% ipython --no-banner

In [1]: import numpy as np

In [2]: np.set_printoptions(precision=1, suppress=True, linewidth=200)

In [3]: A = -1 * np.eye(4) + np.eye(4, k=1)

In [4]: A
Out[4]: 
array([[-1.,  1.,  0.,  0.],
       [ 0., -1.,  1.,  0.],
       [ 0.,  0., -1.,  1.],
       [ 0.,  0.,  0., -1.]])

In [5]: # triangular

In [6]: np.sort(np.linalg.eigvals(A))
Out[6]: array([-1., -1., -1., -1.])

In [7]: A @ A
Out[7]: 
array([[ 1., -2.,  1.,  0.],
       [ 0.,  1., -2.,  1.],
       [ 0.,  0.,  1., -2.],
       [ 0.,  0.,  0.,  1.]])

In [8]: np.linalg.matrix_rank(A - A[0, 0] * np.eye(4))
Out[8]: np.int64(3)

In [9]: np.prod(np.diag(A)), round(np.linalg.det(A), 1)
Out[9]: (np.float64(1.0), np.float64(1.0))

In [10]: [int(np.linalg.matrix_rank(np.linalg.matrix_power(A, p))) for p in range(1, 5)]
Out[10]: [4, 4, 4, 4]

In [11]: M2 = np.array([[4, 4, 1], [4, 6, 8]])

In [12]: Z = np.kron(M2, A)

In [13]: Z.shape
Out[13]: (8, 12)

In [14]: proj = np.triu(np.array([[3, 3, -1, -1], [1, 2, -1, 1], [2, 0, 0, -3], [-3, 0, 0, -1]]), 1) + np.eye(4)

In [15]: M2 = proj @ A @ np.linalg.inv(proj)

In [16]: M2
Out[16]: 
array([[-1.,  1.,  4., 10.],
       [ 0., -1.,  1.,  2.],
       [ 0.,  0., -1.,  1.],
       [ 0.,  0.,  0., -1.]])

In [17]: np.round(np.linalg.det(M2), 1)
Out[17]: np.float64(1.0)

In [18]: np.trace(M2), np.trace(A)
Out[18]: (np.float64(-4.0), np.float64(-4.0))

In [19]: Uu, s, vt = np.linalg.svd(M2, full_matrices=False)

In [20]: np.abs(vt[0])
Out[20]: array([0.1, 0.1, 0.4, 0.9])

In [21]: Uu.shape, s.shape, vt.shape
Out[21]: ((4, 4), (4,), (4, 4))

In [22]: np.round(Uu.T @ M2 @ vt.T, 1) + 0
Out[22]: 
array([[11.1,  0. ,  0. ,  0. ],
       [ 0. ,  1.4,  0. ,  0. ],
       [ 0. ,  0. ,  1.2,  0. ],
       [ 0. ,  0. ,  0. ,  0.1]])

In [23]: np.round(Uu.T @ Uu, 1) + 0
Out[23]: 
array([[1., 0., 0., 0.],
       [0., 1., 0., 0.],
       [0., 0., 1., 0.],
       [0., 0., 0., 1.]])

In [24]: np.round(vt @ vt.T, 1) + 0
Out[24]: 
array([[1., 0., 0., 0.],
       [0., 1., 0., 0.],
       [0., 0., 1., 0.],
       [0., 0., 0., 1.]])

In [25]: r0 = np.array([4, 9, 6])

In [26]: np.correlate(A[0], A[2], "full")
Out[26]: array([-1.,  2., -1.,  0.,  0.,  0.,  0.])

In [27]: np.array([np.convolve(row, r0, "same") for row in A])
Out[27]: 
array([[-5.,  3.,  6.,  0.],
       [-4., -5.,  3.,  6.],
       [ 0., -4., -5.,  3.],
       [ 0.,  0., -4., -9.]])

In [28]: np.polyval(r0, A[0])
Out[28]: array([ 1., 19.,  6.,  6.])

In [29]: np.cross(A[0, :3], A[2, :3])
Out[29]: array([-1., -1., -0.])

In [30]: np.convolve(A[0], r0)
Out[30]: array([-4., -5.,  3.,  6.,  0.,  0.])

In [31]: r0 = np.array([-1, 0, -2])

In [32]: data = np.array([np.roll(r0, i) for i in range(3)])

In [33]: data
Out[33]: 
array([[-1,  0, -2],
       [-2, -1,  0],
       [ 0, -2, -1]])

In [34]: x = np.array([4, -6, -2])

In [35]: y = data @ x

In [36]: y
Out[36]: array([ 0, -2, 14])

In [37]: np.linalg.solve(data, 3 * y)
Out[37]: array([ 12., -18.,  -6.])

In [38]: np.linalg.solve(data, y)
Out[38]: array([ 4., -6., -2.])

In [39]: np.linalg.solve(data, y + data[:, 2])
Out[39]: array([ 4., -6., -1.])

In [40]: np.linalg.solve(data.T, data[0])
Out[40]: array([ 1., -0., -0.])

In [41]: rng = np.random.default_rng(7413)

In [42]: idx = rng.permutation(3)

In [43]: idx
Out[43]: array([1, 2, 0])

In [44]: M2 = data[idx][:, idx]

In [45]: np.diag(M2)
Out[45]: array([-1, -1, -1])

In [46]: np.trace(M2)
Out[46]: np.int64(-3)

In [47]: np.allclose(M2, data)
Out[47]: True

In [48]: M2 = np.linalg.inv(data)

In [49]: round(np.linalg.det(data) * np.linalg.det(M2), 1)
Out[49]: np.float64(1.0)

In [50]: np.allclose(M2, data.T)
Out[50]: False

In [51]: np.round(np.linalg.slogdet(data)[0], 1)
Out[51]: np.float64(-1.0)

In [52]: np.linalg.inv(M2)
Out[52]: 
array([[-1., -0., -2.],
       [-2., -1., -0.],
       [-0., -2., -1.]])

In [53]: M2 = data / np.sqrt((data ** 2).mean(axis=1, keepdims=True))

In [54]: data - data.mean(axis=1, keepdims=True)
Out[54]: 
array([[ 0.,  1., -1.],
       [-1.,  0.,  1.],
       [ 1., -1.,  0.]])

In [55]: np.linalg.matrix_rank(data - data.mean(axis=1, keepdims=True))
Out[55]: np.int64(2)

In [56]: np.linalg.norm(M2, axis=1)
Out[56]: array([1.7, 1.7, 1.7])

In [57]: np.linalg.matrix_rank(M2) == np.linalg.matrix_rank(data)
Out[57]: np.True_

In [58]: M2[1]
Out[58]: array([-1.5, -0.8,  0. ])

In [59]: E = np.load("case12.npy")

In [60]: E
Out[60]: 
array([[-2, -1, -2,  4,  0,  0,  4],
       [-1,  0, -1,  5,  1,  1,  5],
       [-1,  0, -1,  5,  1,  1,  5],
       [-3, -2, -3,  3, -1, -1,  3],
       [-1,  0, -1,  5,  1,  1,  5],
       [-2, -1, -2,  4,  0,  0,  4],
       [-3, -2, -3,  3, -1, -1,  3]])

In [61]: # looks like rank 2

In [62]: idx = rng.permutation(7)

In [63]: idx
Out[63]: array([0, 2, 3, 6, 4, 5, 1])

In [64]: M2 = E[idx][:, idx]

In [65]: round(float(np.linalg.det(M2)), 1), round(float(np.linalg.det(E[idx])), 1)
Out[65]: (0.0, 0.0)

In [66]: M2
Out[66]: 
array([[-2, -2,  4,  4,  0,  0, -1],
       [-1, -1,  5,  5,  1,  1,  0],
       [-3, -3,  3,  3, -1, -1, -2],
       [-3, -3,  3,  3, -1, -1, -2],
       [-1, -1,  5,  5,  1,  1,  0],
       [-2, -2,  4,  4,  0,  0, -1],
       [-1, -1,  5,  5,  1,  1,  0]])
